% ipython --no-banner

In [1]: import numpy as np

In [2]: np.set_printoptions(precision=1, suppress=True, linewidth=120)

In [3]: W0 = np.array([[-8, 0, 0, 0], [0, 1, 0, 0], [0, 0, 4, 0], [0, 0, 0, -2]])

In [4]: vec = np.array([2, 0, 2, 0])

In [5]: h1 = np.maximum(W0 @ vec, 0)

In [6]: W0 * (h1 > 1e-9)[:, None]
Out[6]: 
array([[0, 0, 0, 0],
       [0, 0, 0, 0],
       [0, 0, 4, 0],
       [0, 0, 0, 0]])

In [7]: h1
Out[7]: array([0, 0, 8, 0])

In [8]: W0.T @ h1
Out[8]: array([ 0,  0, 32,  0])

In [9]: np.maximum(W0 @ vec, 0) - np.maximum(-W0 @ vec, 0)
Out[9]: array([-16,   0,   8,   0])

In [10]: ev, V = np.linalg.eigh(W0)

In [11]: print(np.abs(V[:, -1]).round(6).argmax())
2

In [12]: np.unique(ev.round(6) + 0, return_counts=True)[1]
Out[12]: array([1, 1, 1, 1])

In [13]: ev
Out[13]: array([-8., -2.,  1.,  4.])

In [14]: (ev > 1e-8).sum(), (ev < -1e-8).sum()
Out[14]: (np.int64(2), np.int64(2))

In [15]: np.linalg.eigvalsh(W0 @ W0)
Out[15]: array([ 1.,  4., 16., 64.])

In [16]: ev.sum(), np.trace(W0)
Out[16]: (np.float64(-5.0), np.int64(-5))

In [17]: np.abs(V[:, -1])
Out[17]: array([0., 0., 1., 0.])

In [18]: np.linalg.svd(W0, compute_uv=False)
Out[18]: array([8., 4., 2., 1.])

In [19]: q = W0.astype(float).copy()

In [20]: for j in range(4):
    ...:     q[:, j] -= q[:, :j] @ (q[:, :j].T @ q[:, j])
    ...:     q[:, j] /= np.linalg.norm(q[:, j])
    ...: 

In [21]: q
Out[21]: 
array([[-1.,  0.,  0.,  0.],
       [ 0.,  1.,  0.,  0.],
       [ 0.,  0.,  1.,  0.],
       [ 0.,  0.,  0., -1.]])

In [22]: ev, V = np.linalg.eig(q)

In [23]: np.prod(ev)
Out[23]: np.float64(1.0)

In [24]: np.sort(np.linalg.eigvals(q @ q))
Out[24]: array([1., 1., 1., 1.])

In [25]: T = np.stack([W0, 4 * W0, W0[::-1]])

In [26]: np.linalg.matrix_rank(T)
Out[26]: array([4, 4, 4])

In [27]: np.linalg.det(T)
Out[27]: array([   64., 16384.,    64.])

In [28]: T.sum(axis=0)
Out[28]: 
array([[-40,   0,   0,  -2],
       [  0,   5,   4,   0],
       [  0,   1,  20,   0],
       [ -8,   0,   0, -10]])

In [29]: (T @ W0.T).shape
Out[29]: (3, 4, 4)

In [30]: E = np.load("case18.npy")

In [31]: E
Out[31]: 
array([[ 4,  5,  6,  7,  8,  9, 10, 11],
       [12, 13, 14, 15, 16, 17, 18, 19],
       [20, 21, 22, 23, 24, 25, 26, 27],
       [28, 29, 30, 31, 32, 33, 34, 35],
       [36, 37, 38, 39, 40, 41, 42, 43],
       [44, 45, 46, 47, 48, 49, 50, 51],
       [52, 53, 54, 55, 56, 57, 58, 59],
       [60, 61, 62, 63, 64, 65, 66, 67]])

In [32]: vec = np.array([-2, -2, 1, -1, -3, -2, 1, -2])

In [33]: h1 = np.maximum(E @ vec, 0)

In [34]: print(E.T @ h1)
[0 0 0 0 0 0 0 0]

In [35]: print(np.tanh(E @ vec))
[-1. -1. -1. -1. -1. -1. -1. -1.]

In [36]: h1
Out[36]: array([0, 0, 0, 0, 0, 0, 0, 0])

In [37]: print(np.flatnonzero(h1 > 1e-9))
[]

In [38]: K = np.array([[-1, 0, 1, 2, 3, 4, 5, 6, 7],
    ...:     [8, 9, 10, 11, 12, 13, 14, 15, 16],
    ...:     [17, 18, 19, 20, 21, 22, 23, 24, 25],
    ...:     [26, 27, 28, 29, 30, 31, 32, 33, 34],
    ...:     [35, 36, 37, 38, 39, 40, 41, 42, 43]])

In [39]: # looks like rank 2

In [40]: np.linalg.norm(K, axis=1).argmax()
Out[40]: np.int64(4)

In [41]: round(np.linalg.norm(K, 2), 1)
Out[41]: np.float64(165.4)

In [42]: round(float(np.linalg.norm(K[0] - K[1])), 1)
Out[42]: 27.0

In [43]: W2 = 10 * np.array([[-0.3, -1.5, -0.3, 0.0, 0.9, 0.8, 0.4, -2.4],
    ...:     [-0.8, 0.0, -0.9, -1.1, -0.3, -1.1, -0.1, 0.1],
    ...:     [1.8, 0.4, -0.4, -0.1, 1.0, -0.6, -0.6, -1.4]])

In [44]: rng = np.random.default_rng(4200)

In [45]: z = rng.integers(0, 3, 18)

In [46]: J = W2[z] + rng.normal(size=(18, 8))

In [47]: J.round(1) + 0
Out[47]: 
array([[ 16.1,   3.3,  -3.8,  -1.3,   8.9,  -5.2,  -6. , -14.1],
       [ -8.4,  -0.6,  -8.3,  -9.7,  -3.1, -12.3,   0.2,   1.8],
       [ 17.7,   4.9,  -3.8,  -2.3,  10.8,  -7.4,  -6.9, -13.2],
       [ -3.7, -15.6,  -2.5,  -0.8,   8.8,   6.8,   5.2, -23.5],
       [ -8.7,  -0.5,  -9.2, -10.9,  -2.8, -11.1,  -0.2,   0.3],
       [ -1.7, -13.8,  -3. ,  -1.1,   9.2,   7.6,   2.5, -24.2],
       [ -6.7,  -0.5,  -8.9, -11.3,  -3.4, -10.4,   0.1,   1.3],
       [ 18.6,   4.8,  -3.8,  -0.8,   9.9,  -4.8,  -4.2, -13.5],
       [ 16.7,   5.4,  -5.5,  -0.2,  10. ,  -6.9,  -8.1, -14.1],
       [ -8.5,  -0.2,  -8.6, -10.7,  -3.6,  -9.4,  -0.7,   2.4],
       [ -8.3,   0.2, -10.3, -11.7,  -0.4, -11.1,  -1.4,   1.2],
       [ 17.3,   5.2,  -3.8,   0. ,   8.4,  -6.5,  -6.1, -13.1],
       [ -3. , -15.6,  -1.8,  -0.4,   7.8,   8.4,   4.7, -23.6],
       [-10.1,   0.3, -10.1, -10.6,  -1.9, -11.9,  -0.1,   1.9],
       [ -7.3,  -0.4,  -8.9, -11.5,  -1.2,  -9.7,  -0.9,   3.6],
       [ 18.4,   3.4,  -5.2,  -1.5,  10.5,  -5.8,  -5.7, -15.7],
       [ -9. ,   0.9,  -8.2, -11.4,  -2. , -10.9,   0.2,   0.9],
       [ 19. ,   3.7,  -3.4,   0. ,  10.4,  -6.8,  -6.5, -13.3]])

In [48]: q, V = np.linalg.qr(J[:, :4])[0], np.linalg.qr(J[:, 4:])[0]

In [49]: sigma = np.linalg.svd(q.T @ V, compute_uv=False)

In [50]: sigma
Out[50]: array([1. , 1. , 1. , 0.2])

In [51]: np.round(np.linalg.norm(q @ q.T - V @ V.T, 2), 1)
Out[51]: np.float64(1.0)

In [52]: u, v = J[10], J[16]

In [53]: print(np.round(u @ v, 1))
415.4

In [54]: p = (u @ v) / (u @ u) * u

In [55]: v - p
Out[55]: array([-1.1,  0.7,  1.6, -0.4, -1.6, -0.4,  1.5, -0.2])

In [56]: np.linalg.matrix_rank(np.outer(u, v))
Out[56]: np.int64(1)

In [57]: round(np.linalg.norm(u + v) ** 2 + np.linalg.norm(u - v) ** 2, 1)
Out[57]: np.float64(1683.1)

In [58]: out = np.array([[1.8, 0.5], [-0.1, 0.5], [0.1, 0.3]])

In [59]: W2 = np.array([[-0.1, 1.3, -0.3], [1.1, 0.5, -0.9]])

In [60]: m1 = out @ W2

In [61]: m1
Out[61]: 
array([[ 0.4,  2.6, -1. ],
       [ 0.6,  0.1, -0.4],
       [ 0.3,  0.3, -0.3]])

In [62]: np.abs(np.diag(np.linalg.qr(m1)[1])) > 1e-9
Out[62]: array([ True,  True, False])

In [63]: np.unique(m1.round(6), axis=0).shape
Out[63]: (3, 3)

In [64]: np.allclose(m1[:-1].T @ np.linalg.lstsq(m1[:-1].T, m1[-1])[0], m1[-1])
Out[64]: True

In [65]: np.linalg.lstsq(m1[:-1].T, m1[-1])[2]
Out[65]: np.int32(2)

In [66]: round(float(np.trace(np.linalg.pinv(m1) @ m1)), 1)
Out[66]: 2.0

In [67]: print(np.linalg.matrix_rank(m1))
2

In [68]: np.round(np.abs(m1).max(), 1)
Out[68]: np.float64(2.6)

In [69]: m1.sum(axis=0)
Out[69]: array([ 1.2,  3. , -1.7])

In [70]: m1.mean(axis=0)
Out[70]: array([ 0.4,  1. , -0.6])

In [71]: np.round(m1 - m1[0], 1) + 0
Out[71]: 
array([[ 0. ,  0. ,  0. ],
       [ 0.2, -2.5,  0.6],
       [ 0. , -2.3,  0.7]])

In [72]: np.count_nonzero(m1)
Out[72]: np.int64(9)

In [73]: np.round(np.linalg.svd(m1, compute_uv=False), 1) + 0
Out[73]: array([2.8, 0.7, 0. ])

In [74]: out = m1 / np.linalg.norm(m1, axis=1, keepdims=True)

In [75]: cov = out @ out.T

In [76]: np.argwhere(np.triu(np.abs(cov) > 0.95, 1))
Out[76]: array([], shape=(0, 2), dtype=int64)

In [77]: print(round(np.degrees(np.arccos(np.clip(cov[1, 0], -1, 1))), 1))
62.0

In [78]: np.linalg.norm(out, axis=1)
Out[78]: array([1., 1., 1.])

In [79]: q, V = np.linalg.qr(W0[:, :2])[0], np.linalg.qr(W0[:, 2:])[0]

In [80]: sigma = np.linalg.svd(q.T @ V, compute_uv=False)

In [81]: round(float(np.linalg.norm(q @ q.T - V @ V.T, 2)), 1)
Out[81]: 1.0

In [82]: sigma
Out[82]: array([0., 0.])

In [83]: np.degrees(np.arccos(sigma.clip(0, 1)))
Out[83]: array([90., 90.])

In [84]: (sigma > 0.9).sum()
Out[84]: np.int64(0)

In [85]: u = np.array([0, 2, 1, 3, 2, 3, 3, 2])

In [86]: v = np.array([9, 8, 2, 8, 8, 2, 6, 9])

In [87]: data = np.outer(u, v)

In [88]: data
Out[88]: 
array([[ 0,  0,  0,  0,  0,  0,  0,  0],
       [18, 16,  4, 16, 16,  4, 12, 18],
       [ 9,  8,  2,  8,  8,  2,  6,  9],
       [27, 24,  6, 24, 24,  6, 18, 27],
       [18, 16,  4, 16, 16,  4, 12, 18],
       [27, 24,  6, 24, 24,  6, 18, 27],
       [27, 24,  6, 24, 24,  6, 18, 27],
       [18, 16,  4, 16, 16,  4, 12, 18]])

In [89]: # looks like rank 1

In [90]: U, sigma, VT = np.linalg.svd(data)

In [91]: V = VT[:(sigma > 1e-8).sum()]

In [92]: vec = data[7] + -1 * data[0] + rng.integers(2) * np.eye(8)[7]

In [93]: print(vec)
[18. 16.  4. 16. 16.  4. 12. 18.]

In [94]: np.allclose(V.T @ V @ vec, vec)
Out[94]: True

In [95]: print(np.linalg.matrix_rank(np.vstack([data, vec])))
1
